$ ipython --no-banner

In [1]: import numpy as np

In [2]: np.set_printoptions(precision=2, suppress=True, linewidth=140)

In [3]: rnd = lambda a: np.round(a, 2) + 0

In [4]: F = np.load("case11.npy")

In [5]: F
Out[5]: 
array([[ 6, -3, -3,  3, -9, -3,  3, -3,  6],
       [ 2, -1, -1,  1, -3, -1,  1, -1,  2],
       [ 4, -2, -2,  2, -6, -2,  2, -2,  4],
       [ 0,  0,  0,  0,  0,  0,  0,  0,  0],
       [ 6, -3, -3,  3, -9, -3,  3, -3,  6],
       [ 2, -1, -1,  1, -3, -1,  1, -1,  2],
       [ 2, -1, -1,  1, -3, -1,  1, -1,  2],
       [ 0,  0,  0,  0,  0,  0,  0,  0,  0],
       [ 0,  0,  0,  0,  0,  0,  0,  0,  0],
       [ 0,  0,  0,  0,  0,  0,  0,  0,  0],
       [ 0,  0,  0,  0,  0,  0,  0,  0,  0]])

In [6]: Uu, sigma, VT = np.linalg.svd(F, full_matrices=False)

In [7]: rnd(Uu.T @ F @ VT.T)
Out[7]: 
array([[23.98,  0.  ,  0.  ,  0.  ,  0.  ,  0.  ,  0.  ,  0.  ,  0.  ],
       [ 0.  ,  0.  ,  0.  ,  0.  ,  0.  ,  0.  ,  0.  ,  0.  ,  0.  ],
       [ 0.  ,  0.  ,  0.  ,  0.  ,  0.  ,  0.  ,  0.  ,  0.  ,  0.  ],
       [ 0.  ,  0.  ,  0.  ,  0.  ,  0.  ,  0.  ,  0.  ,  0.  ,  0.  ],
       [ 0.  ,  0.  ,  0.  ,  0.  ,  0.  ,  0.  ,  0.  ,  0.  ,  0.  ],
       [ 0.  ,  0.  ,  0.  ,  0.  ,  0.  ,  0.  ,  0.  ,  0.  ,  0.  ],
       [ 0.  ,  0.  ,  0.  ,  0.  ,  0.  ,  0.  ,  0.  ,  0.  ,  0.  ],
       [ 0.  ,  0.  ,  0.  ,  0.  ,  0.  ,  0.  ,  0.  ,  0.  ,  0.  ],
       [ 0.  ,  0.  ,  0.  ,  0.  ,  0.  ,  0.  ,  0.  ,  0.  ,  0.  ]])

In [8]: np.allclose(Uu * sigma @ VT, F)
Out[8]: True

In [9]: np.unique(F.round(6), axis=0).shape
Out[9]: (4, 9)

In [10]: np.abs(np.diag(np.linalg.qr(F)[1])) > 1e-9
Out[10]: array([ True, False, False, False, False, False, False, False, False])

In [11]: rank = np.linalg.matrix_rank(F)

In [12]: rank
Out[12]: np.int64(1)

In [13]: ns = np.linalg.svd(F)[2][rank:].T

In [14]: ns.shape
Out[14]: (9, 8)

In [15]: [int(np.linalg.matrix_rank(np.delete(F, i, axis=0))) for i in range(11)]
Out[15]: [1, 1, 1, 1, 1, 1, 1, 1, 1, 1, 1]

In [16]: [int(np.linalg.matrix_rank(F[:i])) for i in range(1, len(F) + 1)]
Out[16]: [1, 1, 1, 1, 1, 1, 1, 1, 1, 1, 1]

In [17]: [int(np.linalg.matrix_rank(F[:, :j + 1])) for j in range(9)]
Out[17]: [1, 1, 1, 1, 1, 1, 1, 1, 1]

In [18]: np.linalg.matrix_rank(F.T @ F), np.linalg.matrix_rank(F @ F.T)
Out[18]: (np.int64(1), np.int64(1))
